% ipython --no-banner

In [1]: import numpy as np

In [2]: np.set_printoptions(suppress=True, linewidth=140)

In [3]: rd = lambda a: np.round(a, 2) + 0

In [4]: X = np.load("run2.npy")

In [5]: print(X)
[[ 0  2  1  2 -2  2 -1 -1  1 -1  1  2  0]
 [ 1  0 -2  0 -2  2 -1 -1  1  0 -2 -1  2]
 [-1 -2 -2 -2  1 -1  0  0  0  1  0  1  1]
 [ 1  2 -1 -2  2  1  2 -1 -1  2  1  1  1]
 [ 2 -2 -1  1  2 -2  0  2  0  0  0  1 -2]
 [-2 -1  2  2  2 -1 -2  1  2 -1  1 -2 -1]
 [ 1  0  0  2  0  0 -2  1 -1 -2 -2 -2  2]
 [ 0  1  1  1 -2 -2  1 -1  0  2 -2  2 -2]
 [ 1 -1  0 -2  2 -1 -1 -2  0  1  1  2 -2]
 [ 0  0  1  2  2  0  0 -2  0  2  1  2  2]
 [-1  0 -1  0 -1  0  1  2  0 -1  1  1  1]
 [ 0  1 -2 -2  1 -2 -2 -1  1 -1  0  1  1]
 [-1 -2 -1  0  1 -2  2  2  2  1  1 -1 -2]]

In [6]: M2 = X / np.sqrt((X ** 2).mean(axis=1, keepdims=True))

In [7]: print(rd(M2[10]))
[-1.04  0.   -1.04  0.   -1.04  0.    1.04  2.08  0.   -1.04  1.04  1.04  1.04]

In [8]: print(np.linalg.matrix_rank(M2) == np.linalg.matrix_rank(X))
True

In [9]: print(X.shape)
(13, 13)

In [10]: X[13]
IndexError: index 13 is out of bounds for axis 0 with size 13


In [11]: W1 = np.array([[-9, -3, 1],
    ...:     [0, -2, 4],
    ...:     [2, -6, -1],
    ...:     [-6, 4, 6],
    ...:     [0, 6, 2],
    ...:     [-9, 8, 3],
    ...:     [7, -9, -1],
    ...:     [5, -9, -8],
    ...:     [-6, -2, -1],
    ...:     [8, 5, -9],
    ...:     [-4, 0, -1],
    ...:     [-1, -1, 4],
    ...:     [-4, -8, 6]])

In [12]: c = np.array([4, 4, 9])

In [13]: H = np.maximum(X @ W1 + c, 0)

In [14]: print((H > 0).astype(int))
[[0 1 1]
 [0 1 1]
 [1 1 0]
 [1 1 1]
 [1 1 0]
 [0 1 0]
 [0 0 1]
 [1 0 0]
 [1 1 0]
 [0 1 1]
 [1 0 1]
 [0 1 1]
 [1 0 0]]

In [15]: print(rd((H > 0).mean(axis=0)))
[0.54 0.69 0.54]

In [16]: print(np.linalg.matrix_rank(H))
3

In [17]: print(H)
[[ 0 15 54]
 [ 0 18 32]
 [33  9  0]
 [18  9 12]
 [13  5  0]
 [ 0 22  0]
 [ 0  0 41]
 [50  0  0]
 [ 9 45  0]
 [ 0 28 41]
 [11  0  8]
 [ 0  7 27]
 [54  0  0]]

In [18]: cent = np.array([[3, 0], [2, 3], [3, 2]])

In [19]: print(H @ cent)
[[192 153]
 [132 118]
 [117  27]
 [108  51]
 [ 49  15]
 [ 44  66]
 [123  82]
 [150   0]
 [117 135]
 [179 166]
 [ 57  16]
 [ 95  75]
 [162   0]]

In [20]: print(W1 @ cent)
[[-30  -7]
 [  8   2]
 [ -9 -20]
 [  8  24]
 [ 18  22]
 [ -2  30]
 [  0 -29]
 [-27 -43]
 [-25  -8]
 [  7  -3]
 [-15  -2]
 [  7   5]
 [-10 -12]]

In [21]: M2 = H / np.linalg.norm(H, axis=1)
ValueError: operands could not be broadcast together with shapes (13,3) (13,) 


In [22]: M2 = H / np.linalg.norm(H, axis=1, keepdims=True)

In [23]: cov = M2 @ M2.T

In [24]: print(rd(cov[7]))
[0.   0.   0.96 0.77 0.93 0.   0.   1.   0.2  0.   0.81 0.   1.  ]

In [25]: print(np.argwhere(np.triu(np.abs(cov) > 0.95, 1)))
[[ 0  1]
 [ 0  6]
 [ 0 11]
 [ 1  9]
 [ 1 11]
 [ 2  4]
 [ 2  7]
 [ 2 12]
 [ 5  8]
 [ 6 11]
 [ 7 12]]

In [26]: print(np.degrees(np.arccos(np.clip(cov[7, 6], -1, 1))))
90.0

In [27]: F = np.load("out12.npy")

In [28]: print(F)
[[ 1 -3  1 -3 -1 -2 -3  3 -1  1  0]
 [ 5 -3  3 -4 -5  0  0  1 -2  2  0]
 [-1 -2 -1 -4 -2  2  1  5  4  1  0]
 [ 0 -2  1  1  0  1  0  1 -3 -2 -1]
 [ 1 -4  1 -4 -5  2 -1  2  2  3  4]
 [-2 -1 -1  0 -2  1  0  1  1  2  2]
 [ 4 -3  0 -2 -4  2 -1  2  3  2  0]
 [ 0  2 -2 -4  0 -2  2  4 -1  0  5]
 [-1 -1 -1 -4  1 -3 -1  5  0  1  2]
 [ 3  1  3 -1 -2  4  4 -3 -1 -1 -2]
 [ 3  1  2 -3 -3  0  3 -1 -1 -3  1]
 [ 2 -3 -1  2 -3  0 -4  5  0  2  0]
 [ 0 -1  2 -2  0 -2 -4  3  0  0 -1]
 [-1 -3 -1 -2 -3  1 -2  3  1  4  4]
 [ 0 -2  1 -2  1  0  1  0 -2 -2 -3]
 [-1  4 -1 -3  1 -2  1  4  0 -1  4]
 [ 5 -2 -1 -3 -8  5  5  1 -1  3  2]
 [ 3  1  2 -3 -3  0  3 -1 -1 -3  1]
 [ 3  1 -1  2 -3  2 -1  2  1  4 -1]
 [ 3 -1  0  0 -3  2  1  0  3  0 -2]
 [-2  4 -3  2  2  0  1  3  4  0 -1]
 [-4  1 -3 -1  0  0  2  3  2  2  4]
 [-3  4 -2  1 -1  1  3  2  1  3  3]
 [ 2 -2  3 -3 -2 -1  0  0  0 -2 -2]
 [ 1  0 -2  2 -1  1  0  1  2  1 -2]
 [-2  1 -1 -3  3  1  1  3  1  0  2]
 [-2 -2 -1 -1 -1  3  2  0  0  1  1]
 [-1 -4 -1 -3 -2  3  0  2  0  3  3]
 [-2  2 -3  0 -2  1  4  2  0  4  4]
 [-1  4 -2 -2  1 -2  4  2 -1 -2  3]
 [ 2  2 -2  1 -2  0  2  1  0 -1 -1]
 [ 1 -2 -1  0  0  1  1  1  0 -1 -5]
 [ 1  2  1 -2 -2 -2  3  3 -2 -4  3]
 [ 0 -1  1 -1  0 -2 -1  1 -1 -1 -2]
 [ 2 -2  2 -3 -1  3  3 -2  0 -2 -1]
 [ 2  0  0 -3 -2 -1  0  2 -2  0  3]
 [-2 -1  0 -4 -2 -1  2  3  2  0  2]
 [ 2  1 -2  4 -7  1  2  3 -3  2  1]
 [ 1 -4  1 -4 -5  2 -1  2  2  3  4]]

In [29]: # row 17 repeats row 10

In [30]: print(np.linalg.norm(F, axis=1).argmax())
16

In [31]: print(rd(np.linalg.norm(F[9] - F[36])))
11.75

In [32]: print(rd(np.linalg.norm(F[9], 1)), rd(np.linalg.norm(F[9], np.inf)))
25.0 4.0

In [33]: print(rd(np.linalg.norm(F, 1)), rd(np.linalg.norm(F, np.inf)))
89.0 36.0

In [34]: np.linalg.norm(F, axis=2)
AxisError: axis 2 is out of bounds for array of dimension 2


In [35]: u, v = F[38], F[0]

In [36]: print(u @ u)
97

In [37]: p = (u @ v) / (u @ u) * u

In [38]: print(rd((v - p) @ u))
0.0

In [39]: print(rd(v - p))
[ 0.62 -1.47  0.62 -1.47  0.91 -2.76 -2.62  2.24 -1.76 -0.14 -1.53]

In [40]: m1 = np.load("case16.npy")

In [41]: print(m1)
[[ 28 -12 -20  28 -32]
 [  0   0   0   0   0]
 [ 14  -6 -10  14 -16]
 [ 35 -15 -25  35 -40]
 [  7  -3  -5   7  -8]
 [ 14  -6 -10  14 -16]
 [ 35 -15 -25  35 -40]
 [  7  -3  -5   7  -8]
 [  0   0   0   0   0]]

In [42]: x = np.array([2, 4, 2, 4, 4])

In [43]: a = np.maximum(m1 @ x, 0)

In [44]: print(np.maximum(m1 @ (3 * x), 0))
[0 0 0 0 0 0 0 0 0]

In [45]: print(a)
[0 0 0 0 0 0 0 0 0]

In [46]: def softmax(z):
    ...:     e = np.exp(z - z.max(axis=-1, keepdims=True))
    ...:     return e / e.sum(axis=-1, keepdims=True)
    ...: 

In [47]: print(rd(softmax(10 * m1[7])))
[0.5 0.  0.  0.5 0. ]

In [48]: print(rd(softmax(m1).sum(axis=1)))
[1. 1. 1. 1. 1. 1. 1. 1. 1.]

In [49]: print(rd(softmax(m1[7])))
[0.5 0.  0.  0.5 0. ]

In [50]: S = m1 @ m1.T / np.sqrt(5)

In [51]: print(rd(softmax(S + np.triu(np.full(S.shape, -np.inf), 1))))
[[1.   0.   0.   0.   0.   0.   0.   0.   0.  ]
 [0.5  0.5  0.   0.   0.   0.   0.   0.   0.  ]
 [1.   0.   0.   0.   0.   0.   0.   0.   0.  ]
 [0.   0.   0.   1.   0.   0.   0.   0.   0.  ]
 [0.   0.   0.   1.   0.   0.   0.   0.   0.  ]
 [0.   0.   0.   1.   0.   0.   0.   0.   0.  ]
 [0.   0.   0.   0.5  0.   0.   0.5  0.   0.  ]
 [0.   0.   0.   0.5  0.   0.   0.5  0.   0.  ]
 [0.11 0.11 0.11 0.11 0.11 0.11 0.11 0.11 0.11]]

In [52]: print(softmax(S)[7] @ m1)
[ 35. -15. -25.  35. -40.]
